>>> import numpy as np
>>> import numpy.linalg as la
>>> np.set_printoptions(suppress=True, linewidth=120)
>>> m1 = np.cumsum(np.array([[0, 2, 0, -3, 2, -2],
...     [1, 3, 1, 0, 0, -3],
...     [3, 3, -3, 3, -1, 1],
...     [-2, 1, 0, 3, 0, 0],
...     [0, -2, 3, 3, 0, 1],
...     [-3, 2, 1, 1, -1, 0],
...     [3, 0, 3, 2, -2, 3],
...     [3, 1, 1, -2, -1, 1],
...     [-3, 3, 0, -1, 3, 1],
...     [-3, 0, 3, 1, 0, 1]]), axis=0)
>>> m1
array([[ 0,  2,  0, -3,  2, -2],
       [ 1,  5,  1, -3,  2, -5],
       [ 4,  8, -2,  0,  1, -4],
       [ 2,  9, -2,  3,  1, -4],
       [ 2,  7,  1,  6,  1, -3],
       [-1,  9,  2,  7,  0, -3],
       [ 2,  9,  5,  9, -2,  0],
       [ 5, 10,  6,  7, -3,  1],
       [ 2, 13,  6,  6,  0,  2],
       [-1, 13,  9,  7,  0,  3]])
>>> proj = m1 @ la.solve(m1.T @ m1, m1.T)
>>> proj.round(1) + 0
array([[ 0.3,  0.3,  0.1,  0. ,  0.1, -0.1, -0.1, -0.1,  0.1,  0.1],
       [ 0.3,  0.8,  0.1, -0.1,  0. ,  0.1,  0. ,  0.1, -0.1,  0. ],
       [ 0.1,  0.1,  0.5,  0.4,  0. , -0.1, -0.1,  0.1,  0.2, -0.2],
       [ 0. , -0.1,  0.4,  0.5,  0. ,  0.3,  0. , -0.1,  0.1, -0.1],
       [ 0.1,  0. ,  0. ,  0. ,  0.9,  0. ,  0.2, -0.1,  0.1, -0.1],
       [-0.1,  0.1, -0.1,  0.3,  0. ,  0.7,  0.2, -0.1, -0.2,  0.1],
       [-0.1,  0. , -0.1,  0. ,  0.2,  0.2,  0.4,  0.3,  0. ,  0. ],
       [-0.1,  0.1,  0.1, -0.1, -0.1, -0.1,  0.3,  0.7,  0.1,  0. ],
       [ 0.1, -0.1,  0.2,  0.1,  0.1, -0.2,  0. ,  0.1,  0.5,  0.4],
       [ 0.1,  0. , -0.2, -0.1, -0.1,  0.1,  0. ,  0. ,  0.4,  0.7]])
>>> np.allclose(proj @ proj, proj)
True
>>> np.argsort(-la.norm(proj, axis=0).round(6), kind="stable")[:3]
array([4, 1, 7])
>>> [round(float(x), 1) for x in la.svd(proj, compute_uv=False)[:3]]
[1.0, 1.0, 1.0]
>>> la.matrix_rank(proj, rtol=0.1)
np.int64(6)
>>> np.round(la.norm(proj, 2) / la.norm(proj), 1)
np.float64(0.4)
>>> np.zeros(10, 6)
Traceback (most recent call last):
  File "<python-input-12>", line 1, in <module>
    np.zeros(10, 6)
    ~~~~~~~~^^^^^^^
TypeError: Cannot interpret '6' as a data type
>>> la.rank(m1)
Traceback (most recent call last):
  File "<python-input-13>", line 1, in <module>
    la.rank(m1)
    ^^^^^^^
AttributeError: module 'numpy.linalg' has no attribute 'rank'
>>> np.abs(m1).max()
np.int64(13)
>>> np.unravel_index(np.abs(m1).argmax(), m1.shape)
(np.int64(8), np.int64(1))
>>> m1[10]
Traceback (most recent call last):
  File "<python-input-16>", line 1, in <module>
    m1[10]
    ~~^^^^
IndexError: index 10 is out of bounds for axis 0 with size 10
>>> out = np.c_[m1[:, :5] @ np.array([[9, 8, -7, 8, 4],
...     [2, 9, -4, -4, -3],
...     [1, 6, -6, -9, -1],
...     [9, 9, -1, -7, -6],
...     [3, -5, 9, -9, -5]]), np.array([-7, 4, -6, 3, -3, 1, -3, -6, -1, -6])]
>>> out
array([[ -17,  -19,   13,   -5,    2,   -7],
       [  -1,   22,  -12,  -18,   -4,    4],
       [  53,   87,  -39,    9,  -11,   -6],
       [  64,  107,  -32,  -32,  -40,    3],
       [  90,  134,  -45,  -72,  -55,   -3],
       [  74,  148,  -48, -111,  -75,    1],
       [ 116,  218, -107, -110,  -68,   -3],
       [ 125,  244, -145,  -76,  -43,   -6],
       [ 104,  223, -108, -132,  -73,   -1],
       [  89,  226, -106, -190,  -94,   -6]])
>>> la.matrix_rank(out)
np.int64(6)
>>> np.round(la.norm(out - m1 @ la.lstsq(m1, out)[0], axis=0), 1) + 0
array([ 0. ,  0. ,  0. ,  0. ,  0. , 10.4])
>>> W0 = np.load("sample12.npy")
>>> W0
array([[-1,  1,  5,  3, -4, -2, -4,  5,  0,  4],
       [ 1, -1,  1,  5,  3, -4, -2, -4,  5,  0],
       [ 5,  1, -1,  1,  5,  3, -4, -2, -4,  5],
       [ 3,  5,  1, -1,  1,  5,  3, -4, -2, -4],
       [-4,  3,  5,  1, -1,  1,  5,  3, -4, -2],
       [-2, -4,  3,  5,  1, -1,  1,  5,  3, -4],
       [-4, -2, -4,  3,  5,  1, -1,  1,  5,  3],
       [ 5, -4, -2, -4,  3,  5,  1, -1,  1,  5],
       [ 0,  5, -4, -2, -4,  3,  5,  1, -1,  1],
       [ 4,  0,  5, -4, -2, -4,  3,  5,  1, -1]])
>>> out = W0 ** -1
Traceback (most recent call last):
  File "<python-input-23>", line 1, in <module>
    out = W0 ** -1
          ~~~^^~~~
ValueError: Integers to negative integer powers are not allowed.
>>> out = la.inv(W0)
>>> round(float(la.det(W0) * la.det(out)), 1)
1.0
>>> round(la.cond(W0), 1)
np.float64(6.9)
>>> np.round(la.slogdet(W0)[0], 1)
np.float64(-1.0)
>>> x = np.array([1, 1, 0, 0, 2, 2, 3, 2, 2, 2])
>>> W0 @ np.eye(10)[4]
array([-4.,  3.,  5.,  1., -1.,  1.,  5.,  3., -4., -2.])
>>> W0 @ (2 * x)
array([-12, -12,  16,  18,  16,  10,  42,  60,  40,  22])
>>> f, g = W0[7], W0[9]
>>> f @ f
np.int64(123)
>>> p = (f @ g) / (f @ f) * f
>>> np.outer(f, g)
array([[ 20,   0,  25, -20, -10, -20,  15,  25,   5,  -5],
       [-16,   0, -20,  16,   8,  16, -12, -20,  -4,   4],
       [ -8,   0, -10,   8,   4,   8,  -6, -10,  -2,   2],
       [-16,   0, -20,  16,   8,  16, -12, -20,  -4,   4],
       [ 12,   0,  15, -12,  -6, -12,   9,  15,   3,  -3],
       [ 20,   0,  25, -20, -10, -20,  15,  25,   5,  -5],
       [  4,   0,   5,  -4,  -2,  -4,   3,   5,   1,  -1],
       [ -4,   0,  -5,   4,   2,   4,  -3,  -5,  -1,   1],
       [  4,   0,   5,  -4,  -2,  -4,   3,   5,   1,  -1],
       [ 20,   0,  25, -20, -10, -20,  15,  25,   5,  -5]])
>>> round(float(la.norm(f + g) ** 2 + la.norm(f - g) ** 2), 1)
472.0
>>> K = np.load("layer6.npy")
>>> K
array([[1, 0, 0],
       [1, 1, 0],
       [2, 4, 1]])
>>> # row 2 is much longer than the rest
>>> gram = K.T @ K
>>> la.matrix_rank(gram)
np.int64(3)
>>> np.trace(gram), (K ** 2).sum()
(np.int64(24), np.int64(24))
>>> np.round(la.eigvalsh(gram)[::-1], 1) + 0
array([23.,  1.,  0.])
>>> feats = np.load("data.npy")
>>> feats
array([[9, 9, 5],
       [9, 9, 9],
       [5, 9, 9]])
>>> # symmetric
>>> round(la.det(feats.T), 1)
np.float64(-144.0)
>>> round(la.eigvals(feats).sum().real, 1)
np.float64(27.0)
>>> np.kron(np.eye(2, dtype=int), feats)
array([[9, 9, 5, 0, 0, 0],
       [9, 9, 9, 0, 0, 0],
       [5, 9, 9, 0, 0, 0],
       [0, 0, 0, 9, 9, 5],
       [0, 0, 0, 9, 9, 9],
       [0, 0, 0, 5, 9, 9]])
>>> evals, V = la.eigh(feats)
>>> np.round(la.svd(feats, compute_uv=False), 1)
array([24.5,  4. ,  1.5])
>>> (evals > 1e-8).sum(), (evals < -1e-8).sum()
(np.int64(2), np.int64(1))
>>> np.round(V @ np.diag(evals) @ V.T, 1)
array([[9., 9., 5.],
       [9., 9., 9.],
       [5., 9., 9.]])
>>> evals.sum(), np.trace(feats)
(np.float64(27.0), np.int64(27))
>>> np.round(V.T @ feats @ V, 1) + 0
array([[-1.5,  0. ,  0. ],
       [ 0. ,  4. ,  0. ],
       [ 0. ,  0. , 24.5]])
>>> np.unique(evals.round(6) + 0, return_counts=True)[1]
array([1, 1, 1])
>>> np.round(np.abs(V[:, -1]), 1)
array([0.5, 0.6, 0.5])
>>> np.round(la.eigvalsh(feats + -2 * np.eye(3)), 1)
array([-3.5,  2. , 22.5])
>>> out = feats ** -1
Traceback (most recent call last):
  File "<python-input-58>", line 1, in <module>
    out = feats ** -1
          ~~~~~~^^~~~
ValueError: Integers to negative integer powers are not allowed.
>>> out = la.inv(feats)
>>> np.round(la.cond(feats), 1)
np.float64(16.6)
>>> out.round(1)
array([[ 0. ,  0.2, -0.2],
       [ 0.2, -0.4,  0.2],
       [-0.2,  0.2,  0. ]])
>>> W1 = np.array([[-3, 1, 0], [3, -2, 0], [0, 1, 3]])
>>> coef = np.array([2, 2, 0])
>>> H = np.maximum(feats @ W1 + coef, 0)
>>> H
array([[ 2,  0, 15],
       [ 2,  2, 27],
       [14,  0, 27]])
>>> np.round((H > 0).mean(axis=0), 1)
array([1. , 0.3, 1. ])
>>> (H > 0).astype(int)
array([[1, 0, 1],
       [1, 1, 1],
       [1, 0, 1]])
>>> basis = np.array([[-1, 1, 2], [0, 1, 2], [-2, 2, 3]])
>>> (H @ basis).round(6).argmax(axis=1)
array([2, 2, 2])
>>> H @ basis
array([[-32,  32,  49],
       [-56,  58,  89],
       [-68,  68, 109]])
>>> out = np.array([[0, 3, 2, 2, 1, 1, 0],
...     [3, 2, 2, 1, 0, 1, 2],
...     [0, 2, 3, 1, 1, 1, 2],
...     [1, 2, 1, 0, 3, 3, 1],
...     [3, 1, 3, 3, 0, 2, 0],
...     [0, 2, 1, 0, 2, 3, 2],
...     [1, 1, 1, 0, 3, 1, 3]])
>>> out[-1] = out[0]
>>> J = out + 0.3 * np.eye(7)
>>> J
array([[0.3, 3. , 2. , 2. , 1. , 1. , 0. ],
       [3. , 2.3, 2. , 1. , 0. , 1. , 2. ],
       [0. , 2. , 3.3, 1. , 1. , 1. , 2. ],
       [1. , 2. , 1. , 0.3, 3. , 3. , 1. ],
       [3. , 1. , 3. , 3. , 0.3, 2. , 0. ],
       [0. , 2. , 1. , 0. , 2. , 3.3, 2. ],
       [0. , 3. , 2. , 2. , 1. , 1. , 0.3]])
>>> rng = np.random.default_rng(315)
>>> z = rng.permutation(7)
>>> z
array([0, 3, 6, 4, 5, 1, 2])
>>> out = J[z][:, z]
>>> np.round(np.sort(np.abs(la.eigvals(out))), 1)
array([ 0.3,  1. ,  1.5,  2.1,  2.8,  2.8, 10.6])
>>> out
array([[0.3, 2. , 0. , 1. , 1. , 3. , 2. ],
       [1. , 0.3, 1. , 3. , 3. , 2. , 1. ],
       [0. , 2. , 0.3, 1. , 1. , 3. , 2. ],
       [3. , 3. , 0. , 0.3, 2. , 1. , 3. ],
       [0. , 0. , 2. , 2. , 3.3, 2. , 1. ],
       [3. , 1. , 2. , 0. , 1. , 2.3, 2. ],
       [0. , 1. , 2. , 1. , 1. , 2. , 3.3]])
>>> np.allclose(out, J)
False
>>> round(la.det(out), 1), round(la.det(J[z]), 1)
(np.float64(85.4), np.float64(85.4))
>>> mat = np.load("block17.npy")
>>> mat
array([[ 1,  0,  1,  1,  0,  1],
       [ 2,  3,  6,  1,  3,  3],
       [ 7,  4, 11,  6,  6,  5],
       [10,  9, 12, 10, 10,  7],
       [14, 12, 15, 15, 14,  7],
       [14, 13, 16, 18, 17,  8],
       [14, 14, 17, 22, 17,  9],
       [15, 19, 18, 23, 17, 11],
       [16, 22, 20, 28, 20, 13],
       [21, 24, 22, 31, 21, 15],
       [26, 27, 27, 31, 23, 18],
       [30, 31, 31, 35, 24, 23],
       [34, 33, 32, 38, 24, 26],
       [34, 35, 36, 39, 26, 27],
       [37, 36, 36, 42, 31, 29],
       [39, 38, 39, 43, 35, 33],
       [41, 43, 41, 44, 36, 36],
       [46, 43, 41, 46, 39, 41],
       [49, 48, 44, 46, 44, 44],
       [50, 50, 46, 46, 46, 49],
       [53, 52, 49, 50, 46, 53],
       [53, 56, 51, 54, 46, 56],
       [58, 56, 52, 56, 47, 60],
       [59, 57, 52, 61, 52, 62],
       [62, 58, 54, 61, 56, 67],
       [66, 58, 54, 63, 56, 67],
       [71, 58, 57, 66, 58, 70],
       [76, 62, 60, 66, 59, 72]])
>>> out = mat + rng.integers(-2, 3, (28, 1)) @ rng.integers(-2, 3, (1, 6))
>>> out
array([[ 3,  2,  0, -1,  1,  3],
       [-2, -1,  8,  5,  1, -1],
       [11,  8,  9,  2,  8,  9],
       [12, 11, 11,  8, 11,  9],
       [16, 14, 14, 13, 15,  9],
       [18, 17, 14, 14, 19, 12],
       [10, 10, 19, 26, 15,  5],
       [11, 15, 20, 27, 15,  7],
       [18, 24, 19, 26, 21, 15],
       [23, 26, 21, 29, 22, 17],
       [24, 25, 28, 33, 22, 16],
       [34, 35, 29, 31, 26, 27],
       [32, 31, 33, 40, 23, 24],
       [34, 35, 36, 39, 26, 27],
       [35, 34, 37, 44, 30, 27],
       [41, 40, 38, 41, 36, 35],
       [43, 45, 40, 42, 37, 38],
       [50, 47, 39, 42, 41, 45],
       [53, 52, 42, 42, 46, 48],
       [52, 52, 45, 44, 47, 51],
       [51, 50, 50, 52, 45, 51],
       [53, 56, 51, 54, 46, 56],
       [62, 60, 50, 52, 49, 64],
       [61, 59, 51, 59, 53, 64],
       [66, 62, 52, 57, 58, 71],
       [62, 54, 56, 67, 54, 63],
       [75, 62, 55, 62, 60, 74],
       [72, 58, 62, 70, 57, 68]])
>>> np.abs(out - mat).sum(axis=1)
array([10, 20, 20, 10, 10, 20, 20, 20, 10, 10, 10, 20, 10,  0, 10, 10, 10, 20, 20, 10, 10,  0, 20, 10, 20, 20, 20, 20])
>>> la.matrix_rank(out - mat, tol=1e-8)
np.int64(1)
